% python3 -q
>>> import numpy as np
>>> np.set_printoptions(suppress=True, linewidth=140)
>>> feats = np.array([[1, 2, -1, 1], [-2, -2, -1, 1], [-2, 1, 0, -1]])
>>> feats[2] = feats[1]
>>> feats
array([[ 1,  2, -1,  1],
       [-2, -2, -1,  1],
       [-2, -2, -1,  1]])
>>> np.diff(feats, axis=0)
array([[-3, -4,  0,  0],
       [ 0,  0,  0,  0]])
>>> np.round(np.linalg.svd(feats, compute_uv=False), 3) + 0
array([4.703, 2.21 , 0.   ])
>>> feats.sum(axis=0)
array([-3, -2, -3,  3])
>>> np.zeros(3, 4)
Traceback (most recent call last):
  File "<python-input-8>", line 1, in <module>
    np.zeros(3, 4)
    ~~~~~~~~^^^^^^
TypeError: Cannot interpret '4' as a data type
>>> feats.shape
(3, 4)
>>> np.linalg.matrix_rank(feats)
np.int64(2)
>>> r = np.linalg.matrix_rank(feats)
>>> r
np.int64(2)
>>> null = np.linalg.svd(feats)[2][r:].T
>>> [int(np.linalg.matrix_rank(np.delete(feats, i, axis=0))) for i in range(3)]
[1, 2, 2]
>>> [int(np.linalg.matrix_rank(feats[:, :j + 1])) for j in range(4)]
[1, 2, 2, 2]
>>> np.linalg.matrix_rank(feats.T @ feats), np.linalg.matrix_rank(feats @ feats.T)
(np.int64(2), np.int64(2))
>>> np.round(null @ null.T, 3)
array([[ 0.593, -0.444, -0.148,  0.148],
       [-0.444,  0.333,  0.111, -0.111],
       [-0.148,  0.111,  0.537,  0.463],
       [ 0.148, -0.111,  0.463,  0.537]])
